$ python -q
>>> import numpy as np
>>> from numpy import linalg as LA
>>> np.set_printoptions(precision=4, suppress=True, linewidth=200, legacy="1.25")
>>> def rd(a):
...     return np.round(a, 4) + 0
... 
>>> O, _ = LA.qr(np.array([[-0.5, -0.2, 0.7], [-1.5, 0.3, -1.4], [1.0, 0.4, -0.2]]))
>>> vecs, _ = LA.qr(np.array([[0.2, -1.5, 0.4, -1.1, 0.2],
...     [-0.8, -0.9, 1.7, -0.7, 1.3],
...     [-1.7, -0.1, -1.9, 0.8, 1.5],
...     [0.0, 1.2, -0.3, -0.2, 1.0],
...     [0.0, 0.0, -0.3, 0.5, -1.2]]))
>>> sv = 3 * 0.9 ** np.arange(3)
>>> X = O[:, :3] * sv @ vecs[:3]
>>> print(rd(X))
[[ 2.4503  0.4185  0.1202  0.3055 -0.1305]
 [-0.4286  2.3452 -0.594   1.3352 -0.7548]
 [-0.0118 -0.369  -2.5264 -0.9887  0.0707]]
>>> cov = X.T @ X
>>> print(rd(np.diag(cov)))
[6.1879 5.8115 6.7502 2.8536 0.5918]
>>> print((X @ X.T).shape)
(3, 3)
>>> print(rd(cov))
[[ 6.1879  0.0247  0.579   0.188   0.0028]
 [ 0.0247  5.8115 -0.4107  3.6241 -1.8509]
 [ 0.579  -0.4107  6.7502  1.7413  0.2542]
 [ 0.188   3.6241  1.7413  2.8536 -1.1176]
 [ 0.0028 -1.8509  0.2542 -1.1176  0.5918]]
>>> M2 = np.array([[4, 0], [5, 3], [4, 1], [5, 0], [3, 4]])
>>> print(np.vstack([X, M2.T]).shape)
(5, 5)
>>> print(rd(np.einsum("ij->j", X)))
[ 2.0099  2.3948 -3.0003  0.6521 -0.8147]
>>> print(rd(X @ M2))
[[ 13.5107   0.8536]
 [ 12.0473   3.4224]
 [-16.729   -3.3507]]
>>> print(rd(M2.T @ X.T))
[[ 13.5107  12.0473 -16.729 ]
 [  0.8536   3.4224  -3.3507]]
>>> M2 = X / LA.norm(X, axis=1, keepdims=True)
>>> cov = M2 @ M2.T
>>> print((np.abs(cov) > 0.9).astype(int))
[[1 0 0]
 [0 1 0]
 [0 0 1]]
>>> theta = np.radians(90)
>>> R = np.eye(5)
>>> R[0, 0] = R[4, 4] = np.cos(theta)
>>> R[0, 4], R[4, 0] = -np.sin(theta), np.sin(theta)
>>> print(rd(R))
[[ 0.  0.  0.  0. -1.]
 [ 0.  1.  0.  0.  0.]
 [ 0.  0.  1.  0.  0.]
 [ 0.  0.  0.  1.  0.]
 [ 1.  0.  0.  0.  0.]]
>>> M2 = X @ R.T
>>> print(rd(np.abs(M2 - X).max(axis=0)))
[2.3198 0.     0.     0.     2.5809]
>>> print(np.allclose(X @ X.T, M2 @ M2.T))
True
>>> print(rd(M2))
[[ 0.1305  0.4185  0.1202  0.3055  2.4503]
 [ 0.7548  2.3452 -0.594   1.3352 -0.4286]
 [-0.0707 -0.369  -2.5264 -0.9887 -0.0118]]
>>> cent = np.sign(np.array([[0, -3, 2, 3], [0, 3, -1, 2], [-1, 2, 3, 2], [2, 0, -1, 3]]))
>>> M2 = (np.tril(cent, -1) + np.eye(4)) @ (np.triu(cent, 1) + np.eye(4))
>>> ev = np.array([-7, -3, 6, -7])
>>> A = np.rint(M2 * ev @ LA.inv(M2)) + 0
>>> print(A)
[[  2.  -8.   4.  -5.]
 [ -9.   1.  -4.   5.]
 [ -5.  16. -15.  -3.]
 [ -4.  -8.   4.   1.]]
>>> x0 = np.array([2, -3, 0, -2])
>>> y = A @ x0
>>> print(y)
[ 38. -31. -52.  14.]
>>> print(rd(LA.solve(A, A[:, 2])))
[0. 0. 1. 0.]
>>> print(rd(LA.solve(A, y)))
[ 2. -3.  0. -2.]
>>> print(rd(LA.solve(A.T, A[0])))
[1. 0. 0. 0.]
>>> print((A + A.T) / 2)
[[  2.   -8.5  -0.5  -4.5]
 [ -8.5   1.    6.   -1.5]
 [ -0.5   6.  -15.    0.5]
 [ -4.5  -1.5   0.5   1. ]]
>>> print(rd(np.abs(LA.eigvals(A)).max()))
7.0
>>> print(rd(LA.det(A)))
-882.0
>>> print((A - A.T) / 2)
[[  0.    0.5   4.5  -0.5]
 [ -0.5   0.  -10.    6.5]
 [ -4.5  10.    0.   -3.5]
 [  0.5  -6.5   3.5   0. ]]
>>> print(np.trace(A))
-11.0
>>> print(A @ A)
[[  76.   80.  -40.  -67.]
 [ -27.  -31.   40.   67.]
 [ -67. -160.  129.  147.]
 [  40.   80.  -40.  -31.]]
>>> print(np.allclose(A @ A.T, A.T @ A))
False
>>> print(np.allclose(A, A.T))
False
>>> print(A.ravel(order="F"))
[  2.  -9.  -5.  -4.  -8.   1.  16.  -8.   4.  -4. -15.   4.  -5.   5.  -3.   1.]
>>> blk = A.reshape(4, 2, -1)
>>> print(blk.sum(axis=1))
[[  6. -13.]
 [-13.   6.]
 [-20.  13.]
 [  0.  -7.]]
>>> ev, vecs = LA.eig(A)
>>> print(rd(A @ vecs[:, 0] - ev[0] * vecs[:, 0]))
[0. 0. 0. 0.]
>>> print(rd(ev))
[ 6. -3. -7. -7.]
>>> print(rd(np.sort(LA.eigvals(LA.inv(A)))))
[-0.3333 -0.1429 -0.1429  0.1667]
>>> print(rd(np.prod(ev)))
-882.0
>>> print(LA.cond(A) > 100)
False
>>> J = np.loadtxt("sample2.csv", delimiter=",")
>>> print(J)
[[3. 3. 3.]
 [3. 6. 6.]
 [3. 6. 9.]]
>>> ev, vecs = LA.eig(J)
>>> print(rd(np.sort(LA.eigvals(J @ J))))
[  0.8537   3.7222 229.4241]
>>> print(rd(J @ vecs[:, 0] - ev[0] * vecs[:, 0]))
[0. 0. 0.]
>>> print(rd(np.sort(LA.eigvals(LA.inv(J)))))
[0.066  0.5183 1.0823]
>>> M2 = np.array([[-1, -2], [3, 1], [2, -1], [1, 3]])
>>> print(np.einsum("ij->j", A))
[-16.   1. -11.  -2.]
>>> print(np.einsum("ik,kj->ij", A, M2))
[[-23. -31.]
 [  9.  38.]
 [ 20.  32.]
 [-11.  -1.]]
>>> print(LA.matrix_rank(np.vstack([A, M2.T])))
4
>>> blk = np.stack([J, 3 * J, J[::-1]])
>>> print(blk.sum(axis=0))
[[15. 18. 21.]
 [15. 30. 30.]
 [15. 27. 39.]]
>>> print(LA.matrix_rank(blk))
[3 3 3]
>>> print((blk @ J.T).shape)
(3, 3, 3)
>>> print(rd(LA.det(blk)))
[ 27. 729. -27.]
>>> F = np.loadtxt("block3.csv", delimiter=",")
>>> print(rd(F))
[[0.3    0.2    0.2    0.1    0.1    0.1   ]
 [0.2857 0.2857 0.1429 0.     0.1429 0.1429]
 [0.2857 0.1429 0.4286 0.     0.     0.1429]
 [0.125  0.125  0.25   0.125  0.125  0.25  ]
 [0.3333 0.3333 0.     0.     0.1667 0.1667]
 [0.3333 0.     0.3333 0.     0.1667 0.1667]]
>>> # a transition matrix
>>> rng = np.random.default_rng(858)
>>> z = rng.permutation(6)
>>> M2 = F[:, z] * rng.choice([-1, 1], 6)
>>> print(rd(M2))
[[-0.1     0.1    -0.2     0.1     0.2    -0.3   ]
 [-0.1429  0.1429 -0.2857  0.      0.1429 -0.2857]
 [ 0.      0.1429 -0.1429  0.      0.4286 -0.2857]
 [-0.125   0.25   -0.125   0.125   0.25   -0.125 ]
 [-0.1667  0.1667 -0.3333  0.      0.     -0.3333]
 [-0.1667  0.1667  0.      0.      0.3333 -0.3333]]
>>> Uu, _, Vh = LA.svd(F.T @ M2)
>>> print(rd(Uu @ Vh))
[[ 0.  0.  0.  0.  0. -1.]
 [ 0.  0. -1.  0.  0.  0.]
 [ 0.  0.  0.  0.  1.  0.]
 [ 0.  0.  0.  1.  0.  0.]
 [-1.  0.  0.  0.  0.  0.]
 [ 0.  1.  0.  0.  0.  0.]]
>>> print(z)
[4 5 1 3 2 0]
